In [1]: import numpy as np

In [2]: import numpy.linalg as la

In [3]: np.set_printoptions(precision=2, suppress=True, linewidth=120)

In [4]: def tidy(a):
   ...:     return np.round(a, 2) + 0
   ...: 

In [5]: r0 = np.array([-8, 8, 8, -7, 6, 6, -7, -9])

In [6]: r1 = np.array([-1, -2, -3, -2, -2, 2, 3])

In [7]: F = np.outer(r0, r1)

In [8]: F
Out[8]: 
array([[  8,  16,  24,  16,  16, -16, -24],
       [ -8, -16, -24, -16, -16,  16,  24],
       [ -8, -16, -24, -16, -16,  16,  24],
       [  7,  14,  21,  14,  14, -14, -21],
       [ -6, -12, -18, -12, -12,  12,  18],
       [ -6, -12, -18, -12, -12,  12,  18],
       [  7,  14,  21,  14,  14, -14, -21],
       [  9,  18,  27,  18,  18, -18, -27]])

In [9]: F - F[0]
Out[9]: 
array([[  0,   0,   0,   0,   0,   0,   0],
       [-16, -32, -48, -32, -32,  32,  48],
       [-16, -32, -48, -32, -32,  32,  48],
       [ -1,  -2,  -3,  -2,  -2,   2,   3],
       [-14, -28, -42, -28, -28,  28,  42],
       [-14, -28, -42, -28, -28,  28,  42],
       [ -1,  -2,  -3,  -2,  -2,   2,   3],
       [  1,   2,   3,   2,   2,  -2,  -3]])

In [10]: np.abs(F).max()
Out[10]: np.int64(27)

In [11]: F[:, 7]
Traceback (most recent call last):
  Cell In[11], line 1
    F[:, 7]
IndexError: index 7 is out of bounds for axis 1 with size 7


In [12]: out = F[0, 0] * F[1:] - np.outer(F[1:, 0], F[0])

In [13]: out
Out[13]: 
array([[0, 0, 0, 0, 0, 0, 0],
       [0, 0, 0, 0, 0, 0, 0],
       [0, 0, 0, 0, 0, 0, 0],
       [0, 0, 0, 0, 0, 0, 0],
       [0, 0, 0, 0, 0, 0, 0],
       [0, 0, 0, 0, 0, 0, 0],
       [0, 0, 0, 0, 0, 0, 0]])

In [14]: np.flatnonzero(~out.round(6).any(axis=1))
Out[14]: array([0, 1, 2, 3, 4, 5, 6])

In [15]: la.matrix_rank(out), la.matrix_rank(F)
Out[15]: (np.int64(0), np.int64(1))

In [16]: tidy(la.norm(F) ** 2 / la.norm(F, 2) ** 2)
Out[16]: np.float64(1.0)

In [17]: tidy(la.norm(F, axis=1))
Out[17]: array([47.33, 47.33, 47.33, 41.41, 35.5 , 35.5 , 41.41, 53.24])

In [18]: F[3] @ F[6]
Out[18]: np.int64(1715)

In [19]: tidy(la.norm(F[3] - F[6]))
Out[19]: np.float64(0.0)

In [20]: la.lstsq(F[:-1].T, F[-1])[2]
Out[20]: np.int32(1)

In [21]: np.unique(F.round(6), axis=0).shape
Out[21]: (5, 7)

In [22]: tidy(F @ la.pinv(F) @ F)
Out[22]: 
array([[  8.,  16.,  24.,  16.,  16., -16., -24.],
       [ -8., -16., -24., -16., -16.,  16.,  24.],
       [ -8., -16., -24., -16., -16.,  16.,  24.],
       [  7.,  14.,  21.,  14.,  14., -14., -21.],
       [ -6., -12., -18., -12., -12.,  12.,  18.],
       [ -6., -12., -18., -12., -12.,  12.,  18.],
       [  7.,  14.,  21.,  14.,  14., -14., -21.],
       [  9.,  18.,  27.,  18.,  18., -18., -27.]])

In [23]: out = np.array([[0, 2, 0, 1, 0, 1],
    ...:     [1, 1, 0, 1, 1, 2],
    ...:     [1, 0, 0, 2, 1, 2],
    ...:     [0, 1, 0, 1, 2, 2],
    ...:     [2, 1, 1, 1, 0, 1],
    ...:     [2, 1, 1, 1, 0, 0],
    ...:     [1, 1, 1, 0, 2, 0],
    ...:     [1, 2, 2, 1, 0, 1],
    ...:     [0, 1, 2, 0, 1, 0],
    ...:     [2, 1, 2, 0, 2, 0],
    ...:     [2, 0, 0, 2, 1, 2],
    ...:     [0, 2, 2, 0, 1, 0]])

In [24]: M = out.T @ out

In [25]: M
Out[25]: 
array([[20, 10, 11, 12, 10, 11],
       [10, 19, 15,  8, 10,  9],
       [11, 15, 19,  4, 10,  3],
       [12,  8,  4, 14,  7, 15],
       [10, 10, 10,  7, 17, 10],
       [11,  9,  3, 15, 10, 19]])

In [26]: out = M[0, 0] * M[1:] - np.outer(M[1:, 0], M[0])

In [27]: out
Out[27]: 
array([[  0, 280, 190,  40, 100,  70],
       [  0, 190, 259, -52,  90, -61],
       [  0,  40, -52, 136,  20, 168],
       [  0, 100,  90,  20, 240,  90],
       [  0,  70, -61, 168,  90, 259]])

In [28]: M[:, 0] / M[0, 0]
Out[28]: array([1.  , 0.5 , 0.55, 0.6 , 0.5 , 0.55])

In [29]: np.flatnonzero(~out.round(6).any(axis=1))
Out[29]: array([], dtype=int64)
